$ ipython --no-banner

In [1]: import numpy as np

In [2]: np.set_printoptions(precision=2, suppress=True, linewidth=160, floatmode="fixed")

In [3]: W0 = np.loadtxt("w.csv", delimiter=",")

In [4]: W0
Out[4]: 
array([[-2.00,  0.00,  0.00,  0.00],
       [ 0.00, -1.00,  0.00,  0.00],
       [ 0.00,  0.00,  2.00,  0.00],
       [ 0.00,  0.00,  0.00, -2.00]])

In [5]: [round(float(np.linalg.det(W0[:i, :i])), 2) + 0 for i in range(1, 5)]
Out[5]: [-2.0, 2.0, 4.0, -8.0]

In [6]: print(round(float(np.linalg.eigvalsh(W0).min()), 2))
-2.0

In [7]: rng = np.random.default_rng(124)

In [8]: labels = rng.permutation(4)

In [9]: labels
Out[9]: array([2, 1, 3, 0])

In [10]: A2 = W0[labels][:, labels]

In [11]: round(float(np.linalg.det(A2)), 2), np.round(np.linalg.det(W0[labels]), 2)
Out[11]: (-8.0, np.float64(-8.0))

In [12]: np.sort(np.abs(np.linalg.eigvals(A2)))
Out[12]: array([1.00, 2.00, 2.00, 2.00])

In [13]: A2
Out[13]: 
array([[ 2.00,  0.00,  0.00,  0.00],
       [ 0.00, -1.00,  0.00,  0.00],
       [ 0.00,  0.00, -2.00,  0.00],
       [ 0.00,  0.00,  0.00, -2.00]])

In [14]: print(np.allclose(A2, W0))
False

In [15]: np.trace(A2)
Out[15]: np.float64(-3.0)

In [16]: np.sort(np.linalg.eigvals(W0).real)
Out[16]: array([-2.00, -2.00, -1.00,  2.00])

In [17]: (np.linalg.matrix_power((W0 != 0) + (W0.T != 0) + np.eye(4), 4) > 0).astype(int)
Out[17]: 
array([[1, 0, 0, 0],
       [0, 1, 0, 0],
       [0, 0, 1, 0],
       [0, 0, 0, 1]])

In [18]: print(np.round(np.linalg.det(W0), 2))
-8.0

In [19]: W0 @ W0
Out[19]: 
array([[4.00, 0.00, 0.00, 0.00],
       [0.00, 1.00, 0.00, 0.00],
       [0.00, 0.00, 4.00, 0.00],
       [0.00, 0.00, 0.00, 4.00]])

In [20]: np.flatnonzero(np.linalg.matrix_power((W0 != 0) + (W0.T != 0) + np.eye(4), 4)[3])
Out[20]: array([3])

In [21]: U, sv, Vh = np.linalg.svd(W0, full_matrices=False)

In [22]: U.T @ U
Out[22]: 
array([[1.00, 0.00, 0.00, 0.00],
       [0.00, 1.00, 0.00, 0.00],
       [0.00, 0.00, 1.00, 0.00],
       [0.00, 0.00, 0.00, 1.00]])

In [23]: round(float(np.sqrt((sv ** 2).sum())), 2), round(float(np.linalg.norm(W0)), 2)
Out[23]: (3.61, 3.61)

In [24]: U.shape, sv.shape, Vh.shape
Out[24]: ((4, 4), (4,), (4, 4))

In [25]: np.cumsum(sv ** 2) / np.sum(sv ** 2)
Out[25]: array([0.31, 0.62, 0.92, 1.00])

In [26]: print(sv / sv[0])
[1.00 1.00 1.00 0.50]

In [27]: print(Vh @ Vh.T)
[[1.00 0.00 0.00 0.00]
 [0.00 1.00 0.00 0.00]
 [0.00 0.00 1.00 0.00]
 [0.00 0.00 0.00 1.00]]

In [28]: X = np.array([[-1.0, 1.0], [1.0, -1.0]])

In [29]: np.linalg.norm(X, axis=1).argmax()
Out[29]: np.int64(0)

In [30]: round(np.linalg.norm(X, 1), 2), round(float(np.linalg.norm(X, np.inf)), 2)
Out[30]: (np.float64(2.0), 2.0)

In [31]: np.linalg.norm(X, axis=0)
Out[31]: array([1.41, 1.41])

In [32]: np.round(np.linalg.norm(X, "nuc"), 2)
Out[32]: np.float64(2.0)

In [33]: round(float(np.linalg.norm(X) ** 2 / np.linalg.norm(X, 2) ** 2), 2)
Out[33]: 1.0

In [34]: np.linalg.norm(X, axis=1)
Out[34]: array([1.41, 1.41])

In [35]: A2 = X[0, 0] * X[1:] - np.outer(X[1:, 0], X[0])

In [36]: A2
Out[36]: array([[0.00, 0.00]])

In [37]: X[:, 0] / X[0, 0]
Out[37]: array([ 1.00, -1.00])

In [38]: np.linalg.matrix_rank(A2), np.linalg.matrix_rank(X)
Out[38]: (np.int64(0), np.int64(1))

In [39]: def softmax(z):
    ...:     e = np.exp(z - z.max(axis=-1, keepdims=True))
    ...:     return e / e.sum(axis=-1, keepdims=True)
    ...: 

In [40]: print(softmax(X[0] + -2))
[0.12 0.88]

In [41]: np.round(softmax(10 * X[0]), 2) + 0
Out[41]: array([0.00, 1.00])

In [42]: softmax(X).sum(axis=1)
Out[42]: array([1.00, 1.00])

In [43]: softmax(X[0])
Out[43]: array([0.12, 0.88])

In [44]: att = X @ X.T / np.sqrt(2)

In [45]: softmax(att).round(6).argmax(axis=1)
Out[45]: array([0, 1])

In [46]: M = np.loadtxt("case17.csv", delimiter=",")

In [47]: M
Out[47]: 
array([[-48.00,   3.00,   2.00,   0.00],
       [ -3.00,  27.00,  -2.00,  -3.00],
       [  3.00,  -3.00,  43.00,  -1.00],
       [  0.00,  -1.00,  -3.00,  18.00]])

In [48]: q = M.astype(float).copy()

In [49]: for j in range(4):
    ...:     q[:, j] -= q[:, :j] @ (q[:, :j].T @ q[:, j])
    ...:     q[:, j] /= np.linalg.norm(q[:, j])
    ...: 

In [50]: np.round(q.T @ q, 2) + 0
Out[50]: 
array([[1.00, 0.00, 0.00, 0.00],
       [0.00, 1.00, 0.00, 0.00],
       [0.00, 0.00, 1.00, 0.00],
       [0.00, 0.00, 0.00, 1.00]])

In [51]: q.round(2) + 0
Out[51]: 
array([[-1.00, -0.07,  0.06,  0.00],
       [-0.06,  0.99,  0.10,  0.04],
       [ 0.06, -0.10,  0.99,  0.07],
       [ 0.00, -0.04, -0.08,  1.00]])

In [52]: J = np.array([[-0.1, -0.4, 0.9, 1.5], [1.2, 1.3, 2.7, 0.1]])

In [53]: J[0] = J[1] + 0.05 * rng.normal(size=4)

In [54]: J
Out[54]: 
array([[1.24, 1.33, 2.65, 0.15],
       [1.20, 1.30, 2.70, 0.10]])

In [55]: U, sv, Vh = np.linalg.svd(J)

In [56]: sv
Out[56]: array([4.56, 0.06])

In [57]: np.argmax(sv[:-1] / (sv[1:] + 1e-6)) + 1
Out[57]: np.int64(1)

In [58]: A2 = U[:, :1] @ np.diag(sv[:1]) @ Vh[:1]

In [59]: A2
Out[59]: 
array([[1.22, 1.31, 2.67, 0.13],
       [1.22, 1.32, 2.68, 0.13]])

In [60]: np.linalg.matrix_rank(A2)
Out[60]: np.int64(1)

In [61]: np.linalg.matrix_rank(J, rtol=0.05)
Out[61]: np.int64(1)
